>>> import numpy as np
>>> np.set_printoptions(precision=2, suppress=True, linewidth=140)
>>> m1 = np.load("arr.npy")
>>> m1
array([[-4, -1, -4,  0,  2, -1, -2,  0,  4],
       [-1,  0, -1,  0,  2,  2,  2, -1, -2],
       [-4, -1,  2, -3,  1,  0,  0,  1, -3],
       [ 0,  0, -3,  2, -3, -1,  4, -1,  0],
       [ 2,  2,  1, -3,  0,  3,  0,  2,  2],
       [-1,  2,  0, -1,  3, -2,  2,  1, -1],
       [-2,  2,  0,  4,  0,  2,  2,  1,  0],
       [ 0, -1,  1, -1,  2,  1,  1,  2,  1],
       [ 4, -2, -3,  0,  2, -1,  0,  1,  4]])
>>> # symmetric, so the eigenvalues are real
>>> rng = np.random.default_rng(282666)
>>> idx = rng.permutation(9)
>>> idx
array([2, 8, 6, 5, 7, 0, 1, 4, 3])
>>> Y = m1[idx][:, idx]
>>> np.allclose(Y, m1)
False
>>> np.trace(Y)
np.int64(6)
>>> np.diag(Y)
array([ 2,  4,  2, -2,  2, -4,  0,  0,  2])
>>> J = np.load("block13.npy")
>>> J
array([[ 1,  0,  0,  0,  0,  0,  0,  0,  0,  0],
       [ 0, -1,  0,  0,  0,  0,  0,  0,  0,  0],
       [ 0,  0,  2,  0,  0,  0,  0,  0,  0,  0],
       [ 0,  0,  0, -1,  0,  0,  0,  0,  0,  0],
       [ 0,  0,  0,  0, -1,  0,  0,  0,  0,  0],
       [ 0,  0,  0,  0,  0, -1,  0,  0,  0,  0],
       [ 0,  0,  0,  0,  0,  0,  2,  0,  0,  0],
       [ 0,  0,  0,  0,  0,  0,  0,  2,  0,  0],
       [ 0,  0,  0,  0,  0,  0,  0,  0,  0,  0],
       [ 0,  0,  0,  0,  0,  0,  0,  0,  0,  2]])
>>> Y = np.array([[-3, 0],
...     [-2, -1],
...     [3, -2],
...     [-2, -3],
...     [0, 0],
...     [3, -2],
...     [1, 3],
...     [-1, -2],
...     [0, 3],
...     [0, -3]])
>>> np.einsum("ij,ij->i", J, J)
array([1, 1, 4, 1, 1, 1, 4, 4, 0, 4])
>>> np.einsum("ik,kj->ij", J, Y)
array([[-3,  0],
       [ 2,  1],
       [ 6, -4],
       [ 2,  3],
       [ 0,  0],
       [-3,  2],
       [ 2,  6],
       [-2, -4],
       [ 0,  0],
       [ 0, -6]])
>>> try:
...     np.linalg.cholesky(J)
... except np.linalg.LinAlgError as e:
...     print("failed:", e)
... 
failed: Matrix is not positive definite
>>> np.all(np.linalg.eigvalsh(J) > 0)
np.False_
>>> np.argsort(-np.linalg.norm(J, axis=0).round(6), kind="stable")[:3]
array([2, 6, 7])
>>> [round(float(x), 2) for x in np.linalg.svd(J, compute_uv=False)[:3]]
[2.0, 2.0, 2.0]
>>> left, sigma, VT = np.linalg.svd(J)
>>> sigma
array([2., 2., 2., 2., 1., 1., 1., 1., 1., 0.])
>>> Y = left[:, :9] @ np.diag(sigma[:9]) @ VT[:9]
>>> np.linalg.matrix_rank(Y)
np.int64(9)
>>> Y
array([[ 1.,  0.,  0.,  0.,  0.,  0.,  0.,  0.,  0.,  0.],
       [ 0., -1.,  0.,  0.,  0.,  0.,  0.,  0.,  0.,  0.],
       [ 0.,  0.,  2.,  0.,  0.,  0.,  0.,  0.,  0.,  0.],
       [ 0.,  0.,  0., -1.,  0.,  0.,  0.,  0.,  0.,  0.],
       [ 0.,  0.,  0.,  0., -1.,  0.,  0.,  0.,  0.,  0.],
       [ 0.,  0.,  0.,  0.,  0., -1.,  0.,  0.,  0.,  0.],
       [ 0.,  0.,  0.,  0.,  0.,  0.,  2.,  0.,  0.,  0.],
       [ 0.,  0.,  0.,  0.,  0.,  0.,  0.,  2.,  0.,  0.],
       [ 0.,  0.,  0.,  0.,  0.,  0.,  0.,  0.,  0.,  0.],
       [ 0.,  0.,  0.,  0.,  0.,  0.,  0.,  0.,  0.,  2.]])
>>> np.linalg.matrix_rank(J, rtol=0.05)
np.int64(9)
>>> np.round(np.linalg.norm(J - Y) / np.linalg.norm(J), 2)
np.float64(0.0)
>>> vals, vecs = np.linalg.eigvalsh(Y)
Traceback (most recent call last):
  File "<python-input-28>", line 1, in <module>
    vals, vecs = np.linalg.eigvalsh(Y)
    ^^^^^^^^^^
ValueError: too many values to unpack (expected 2)
>>> vals, vecs = np.linalg.eigh(Y)
>>> np.linalg.eigvalsh(Y @ Y)
array([0., 1., 1., 1., 1., 1., 4., 4., 4., 4.])
>>> (vals > 1e-8).sum(), (vals < -1e-8).sum()
(np.int64(5), np.int64(4))
>>> vals
array([-1., -1., -1., -1.,  0.,  1.,  2.,  2.,  2.,  2.])
>>> vecs.T @ Y @ vecs
array([[-1.,  0.,  0.,  0.,  0.,  0.,  0.,  0.,  0.,  0.],
       [ 0., -1.,  0.,  0.,  0.,  0.,  0.,  0.,  0.,  0.],
       [ 0.,  0., -1.,  0.,  0.,  0.,  0.,  0.,  0.,  0.],
       [ 0.,  0.,  0., -1.,  0.,  0.,  0.,  0.,  0.,  0.],
       [ 0.,  0.,  0.,  0.,  0.,  0.,  0.,  0.,  0.,  0.],
       [ 0.,  0.,  0.,  0.,  0.,  1.,  0.,  0.,  0.,  0.],
       [ 0.,  0.,  0.,  0.,  0.,  0.,  2.,  0.,  0.,  0.],
       [ 0.,  0.,  0.,  0.,  0.,  0.,  0.,  2.,  0.,  0.],
       [ 0.,  0.,  0.,  0.,  0.,  0.,  0.,  0.,  2.,  0.],
       [ 0.,  0.,  0.,  0.,  0.,  0.,  0.,  0.,  0.,  2.]])
>>> np.unique(vals.round(6) + 0, return_counts=True)[1]
array([4, 1, 1, 4])
>>> W0 = np.load("case7.npy")
>>> W0
array([[-0.45,  0.56, -0.64, -1.1 ,  0.11,  0.64],
       [ 0.4 , -0.2 ,  0.37,  0.7 , -0.18,  0.23],
       [ 0.69, -1.42,  0.78,  2.34,  0.38, -0.18],
       [-1.32,  1.91, -1.42, -3.07, -0.22, -0.19],
       [-0.89,  0.84,  0.  , -0.2 ,  0.11, -0.03],
       [ 0.95, -2.83,  3.59,  4.58, -0.14,  0.18],
       [-0.09,  0.78, -0.59, -1.67,  0.15, -0.18],
       [-0.74,  0.63, -1.57, -0.88,  0.55, -0.29],
       [-1.27,  1.86, -2.66, -2.59,  0.33, -0.11],
       [ 0.43, -1.06,  0.9 ,  1.42, -0.11,  0.11],
       [ 1.43, -4.3 ,  3.62,  6.11,  0.27, -0.12],
       [ 0.26,  1.79, -1.36, -2.27, -0.34, -0.15],
       [-0.3 ,  0.23,  0.24, -0.76, -0.17, -0.42],
       [ 0.69, -0.99,  1.23,  2.42,  0.42, -0.14],
       [-1.21,  1.26, -1.64, -2.05, -0.08, -0.37],
       [-0.5 ,  0.38, -0.63, -1.21, -0.03,  0.2 ],
       [-0.59,  1.02, -1.15, -1.72,  0.  ,  0.43],
       [ 0.35, -0.94,  0.82,  1.18, -0.34, -0.18],
       [ 1.66, -2.09,  2.17,  3.45, -0.01, -0.21],
       [-0.74,  1.85, -1.79, -2.74,  0.33,  0.62],
       [ 0.32,  0.16, -0.4 , -0.58, -0.04,  0.09],
       [ 0.24, -0.04,  0.62,  1.07, -0.2 , -0.51],
       [ 0.2 , -0.07,  0.34,  1.35,  0.13,  0.12],
       [ 0.07, -0.43, -0.4 ,  0.89,  0.03,  0.21],
       [-1.36,  2.94, -2.86, -4.57,  0.1 , -0.34],
       [ 0.21, -0.21, -0.33,  0.34,  0.01,  0.22],
       [-0.57,  1.32, -1.41, -1.96,  0.04,  0.38],
       [ 0.05, -0.41,  0.14, -0.05, -0.35, -0.08],
       [-0.87,  0.92, -1.11, -1.69, -0.49,  0.29],
       [ 1.18, -1.18,  2.22,  1.86, -0.26,  0.13],
       [ 1.62, -3.53,  2.16,  4.15, -0.3 ,  0.26],
       [ 0.51, -1.62,  0.94,  1.67, -0.81, -0.01],
       [-1.38,  2.6 , -3.15, -4.28, -0.3 ,  0.1 ],
       [ 0.08, -0.64,  0.83,  0.61,  0.02,  0.09],
       [ 0.16,  0.45, -0.02, -0.53, -0.59, -0.36]])
>>> idx = W0[:, 2] > np.median(W0[:, 2])
>>> u = W0[idx].mean(axis=0) - W0[~idx].mean(axis=0)
>>> idx.astype(int)
array([0, 1, 1, 0, 1, 1, 0, 0, 0, 1, 1, 0, 1, 1, 0, 0, 0, 1, 1, 0, 0, 1, 1, 0, 0, 0, 0, 1, 0, 1, 1, 1, 0, 1, 0])
>>> round((((W0 - W0.mean(axis=0)) @ u > 0) == idx).mean(), 2)
np.float64(0.89)
>>> C = W0[[7, 18]].astype(float)
>>> for _ in range(3):
...     idx = np.linalg.norm(W0[:, None] - C, axis=-1).argmin(axis=1)
...     C = np.array([W0[idx == j].mean(axis=0) for j in range(2)])
... 
>>> idx
array([0, 0, 1, 0, 0, 1, 0, 0, 0, 1, 1, 0, 0, 1, 0, 0, 0, 1, 1, 0, 0, 0, 0, 0, 0, 0, 0, 0, 0, 1, 1, 1, 0, 0, 0])
>>> np.bincount(idx)
array([25, 10])
>>> C
array([[-0.41,  0.78, -0.82, -1.16, -0.04,  0.02],
       [ 0.95, -2.  ,  1.84,  2.92, -0.09, -0.02]])
>>> np.abs(C[1] - C[0]).argmax()
np.int64(3)
>>> Xs = W0 - W0.mean(axis=0)
>>> vecs = np.linalg.svd(Xs)[2][:1]
>>> Y = Xs - Xs @ vecs.T @ vecs
>>> np.linalg.norm(Y, axis=1).round(6).argmax()
np.int64(11)
>>> (Xs @ vecs.T).std(axis=0)
array([3.35])
>>> np.round(np.diag(vecs.T @ vecs), 2) + 0
array([0.05, 0.22, 0.22, 0.51, 0.  , 0.  ])
>>> vec = np.array([2, 0, 1, 0, 1, 1])
>>> y = W0 @ vec
>>> np.round(np.linalg.pinv(W0) @ W0, 2) + 0
array([[1., 0., 0., 0., 0., 0.],
       [0., 1., 0., 0., 0., 0.],
       [0., 0., 1., 0., 0., 0.],
       [0., 0., 0., 1., 0., 0.],
       [0., 0., 0., 0., 1., 0.],
       [0., 0., 0., 0., 0., 1.]])
>>> np.round(np.linalg.solve(W0.T @ W0, W0.T @ y), 2) + 0
array([2., 0., 1., 0., 1., 1.])
>>> y = y + 0.3 * rng.normal(size=35)
>>> y
array([-1.75,  0.92,  2.49, -4.35, -1.71,  5.  , -1.35, -2.59, -5.18,  2.1 ,  5.97, -1.61, -1.47,  3.21, -4.64, -2.16, -2.07,  1.02,  5.11,
       -2.05,  0.56,  0.72,  0.73,  0.24, -5.82,  0.36, -2.01, -0.24, -2.85,  4.35,  5.54,  1.46, -5.89,  0.92, -0.09])
>>> beta, *_ = np.linalg.lstsq(W0, y)
>>> [round(float(np.linalg.norm(np.linalg.solve(W0.T @ W0 + lam * np.eye(6), W0.T @ y))), 2) for lam in (0, 1, 10, 100)]
[2.48, 2.02, 1.08, 0.73]
>>> round(np.linalg.norm(y - W0 @ beta), 2)
np.float64(1.79)
>>> np.round(W0.T @ (y - W0 @ beta), 2) + 0
array([0., 0., 0., 0., 0., 0.])
>>> beta.round()
array([2., 0., 1., 0., 1., 1.])
>>> Y = W0 + rng.integers(-2, 3, (35, 1)) @ rng.integers(-2, 3, (1, 6))
>>> Y
array([[-2.45, -1.44,  1.36, -3.1 , -1.89, -3.36],
       [ 2.4 ,  1.8 , -1.63,  2.7 ,  1.82,  4.23],
       [ 2.69,  0.58, -1.22,  4.34,  2.38,  3.82],
       [-1.32,  1.91, -1.42, -3.07, -0.22, -0.19],
       [-0.89,  0.84,  0.  , -0.2 ,  0.11, -0.03],
       [ 2.95, -0.83,  1.59,  6.58,  1.86,  4.18],
       [-1.09, -0.22,  0.41, -2.67, -0.85, -2.18],
       [-1.74, -0.37, -0.57, -1.88, -0.45, -2.29],
       [-3.27, -0.14, -0.66, -4.59, -1.67, -4.11],
       [ 1.43, -0.06, -0.1 ,  2.42,  0.89,  2.11],
       [ 3.43, -2.3 ,  1.62,  8.11,  2.27,  3.88],
       [-0.74,  0.79, -0.36, -3.27, -1.34, -2.15],
       [-1.3 , -0.77,  1.24, -1.76, -1.17, -2.42],
       [ 0.69, -0.99,  1.23,  2.42,  0.42, -0.14],
       [-1.21,  1.26, -1.64, -2.05, -0.08, -0.37],
       [-1.5 , -0.62,  0.37, -2.21, -1.03, -1.8 ],
       [-1.59,  0.02, -0.15, -2.72, -1.  , -1.57],
       [-0.65, -1.94,  1.82,  0.18, -1.34, -2.18],
       [ 3.66, -0.09,  0.17,  5.45,  1.99,  3.79],
       [-1.74,  0.85, -0.79, -3.74, -0.67, -1.38],
       [ 2.32,  2.16, -2.4 ,  1.42,  1.96,  4.09],
       [-1.76, -2.04,  2.62, -0.93, -2.2 , -4.51],
       [-1.8 , -2.07,  2.34, -0.65, -1.87, -3.88],
       [ 0.07, -0.43, -0.4 ,  0.89,  0.03,  0.21],
       [ 0.64,  4.94, -4.86, -2.57,  2.1 ,  3.66],
       [ 0.21, -0.21, -0.33,  0.34,  0.01,  0.22],
       [-2.57, -0.68,  0.59, -3.96, -1.96, -3.62],
       [ 2.05,  1.59, -1.86,  1.95,  1.65,  3.92],
       [ 1.13,  2.92, -3.11,  0.31,  1.51,  4.29],
       [ 2.18, -0.18,  1.22,  2.86,  0.74,  2.13],
       [ 3.62, -1.53,  0.16,  6.15,  1.7 ,  4.26],
       [ 0.51, -1.62,  0.94,  1.67, -0.81, -0.01],
       [-0.38,  3.6 , -4.15, -3.28,  0.7 ,  2.1 ],
       [-0.92, -1.64,  1.83, -0.39, -0.98, -1.91],
       [ 2.16,  2.45, -2.02,  1.47,  1.41,  3.64]])
>>> np.abs(Y - W0).sum(axis=1)
array([14., 14., 14.,  0.,  0., 14.,  7.,  7., 14.,  7., 14.,  7.,  7.,  0.,  0.,  7.,  7.,  7., 14.,  7., 14., 14., 14.,  0., 14.,  0.,
       14., 14., 14.,  7., 14.,  0.,  7.,  7., 14.])
>>> X = np.array([[3, -4, 4, 4, 4, -1, 2, -3, 1, 3],
...     [5, 4, -1, -2, -1, 1, -1, -1, 3, -3],
...     [-4, -1, 2, 10, 2, -4, 5, -2, 5, -3],
...     [5, 0, 2, 8, 0, 0, 4, -1, 1, -1],
...     [-5, -3, 1, 8, -5, 2, 4, 3, -5, -3],
...     [-2, 2, 2, 0, 5, 5, 0, 1, 4, 4]])
>>> np.linalg.svd(X, compute_uv=False)
array([19.03, 13.41, 10.01,  8.12,  7.22,  1.68])
>>> np.linalg.rank(X)
Traceback (most recent call last):
  File "<python-input-69>", line 1, in <module>
    np.linalg.rank(X)
    ^^^^^^^^^^^^^^
AttributeError: module 'numpy.linalg' has no attribute 'rank'
>>> np.diff(X, axis=0)
array([[  2,   8,  -5,  -6,  -5,   2,  -3,   2,   2,  -6],
       [ -9,  -5,   3,  12,   3,  -5,   6,  -1,   2,   0],
       [  9,   1,   0,  -2,  -2,   4,  -1,   1,  -4,   2],
       [-10,  -3,  -1,   0,  -5,   2,   0,   4,  -6,  -2],
       [  3,   5,   1,  -8,  10,   3,  -4,  -2,   9,   7]])
>>> X.mean(axis=0)
array([ 0.33, -0.33,  1.67,  4.67,  0.83,  0.5 ,  2.33, -0.5 ,  1.5 , -0.5 ])
